$ python3 -q
>>> import numpy as np
>>> from numpy import linalg as LA
>>> np.set_printoptions(precision=2, suppress=True, linewidth=140)
>>> K = np.loadtxt("block7.csv", delimiter=",")
>>> print(K)
[[-0.4  1.4 -0.4 -1.1]
 [-2.1  1.5  0.1 -0.8]
 [ 0.4  0.9  0.   1.2]
 [-0.8 -0.5  0.8  0.3]
 [ 0.2  0.  -1.  -1.3]
 [-0.7  0.4  0.4  0.2]
 [ 0.7  1.1 -0.6  1.2]
 [ 2.9  0.3 -0.1  1.2]
 [-2.6 -1.6 -2.6 -0.4]
 [-0.6  0.6 -0.7 -0.3]
 [ 0.8  0.4  1.   0.1]
 [-0.1  0.2  0.8 -0.8]
 [-0.7  0.2  0.4  1. ]
 [ 0.4  0.3 -0.8 -1. ]
 [ 1.1 -1.8 -1.2 -0.5]
 [ 0.5 -0.9 -1.1  0.5]
 [-0.7  1.5  0.7 -2.8]
 [-0.6 -1.  -1.2  0. ]
 [ 1.   1.6  1.1  0.8]
 [-0.2  0.   1.7 -0.7]
 [ 0.5  7.5  3.5  3. ]
 [ 0.4 -1.1  0.1  1.5]
 [-1.  -0.2 -0.6  1.3]
 [-0.6 -0.1 -0.4 -0.1]
 [-0.2  0.   0.2  0. ]
 [-1.   0.8 -2.6 -0.8]
 [ 0.8 -1.3  1.2 -0.8]
 [ 1.  -0.8  0.6  0.9]
 [ 0.3 -1.3  0.8  2.4]
 [ 0.9 -0.4  0.4 -0.8]
 [-2.   0.6  1.2  0. ]
 [-0.4 -0.9  0.2 -0.9]
 [-0.2 -1.9  0.3 -1. ]]
>>> print(round(float(LA.norm(K, 2)), 2))
10.56
>>> print(round(float(LA.norm(K[6] - K[12])), 2))
1.95
>>> print(round(LA.norm(K) ** 2 / LA.norm(K, 2) ** 2, 2))
1.89
>>> print(round(LA.norm(K, 1), 2), round(LA.norm(K, np.inf), 2))
33.1 14.5
>>> B = np.c_[K[:, :1] @ np.array([[1]]), np.array([0, -3, -3, -2, -1, -1, 0, 2, 0, -2, -3, 0, -3, -2, -3, 2, 2, -1, 0, -2, 3, 2, 1, 2, 3, -2, 3, 0, 0, 3, 2, 1, 0])]
>>> print(B)
[[-0.4  0. ]
 [-2.1 -3. ]
 [ 0.4 -3. ]
 [-0.8 -2. ]
 [ 0.2 -1. ]
 [-0.7 -1. ]
 [ 0.7  0. ]
 [ 2.9  2. ]
 [-2.6  0. ]
 [-0.6 -2. ]
 [ 0.8 -3. ]
 [-0.1  0. ]
 [-0.7 -3. ]
 [ 0.4 -2. ]
 [ 1.1 -3. ]
 [ 0.5  2. ]
 [-0.7  2. ]
 [-0.6 -1. ]
 [ 1.   0. ]
 [-0.2 -2. ]
 [ 0.5  3. ]
 [ 0.4  2. ]
 [-1.   1. ]
 [-0.6  2. ]
 [-0.2  3. ]
 [-1.  -2. ]
 [ 0.8  3. ]
 [ 1.   0. ]
 [ 0.3  0. ]
 [ 0.9  3. ]
 [-2.   2. ]
 [-0.4  1. ]
 [-0.2  0. ]]
>>> print(np.round(LA.norm(B - K @ LA.lstsq(K, B)[0], axis=0), 2) + 0)
[ 0.   10.89]
>>> print(np.round(LA.lstsq(K, B[:, 0])[0], 2) + 0)
[1. 0. 0. 0.]
>>> print(LA.norm(LA.qr(K)[0].T @ B, axis=0) ** 2 / ((B ** 2).sum(axis=0) + 1e-12))
[1.   0.09]
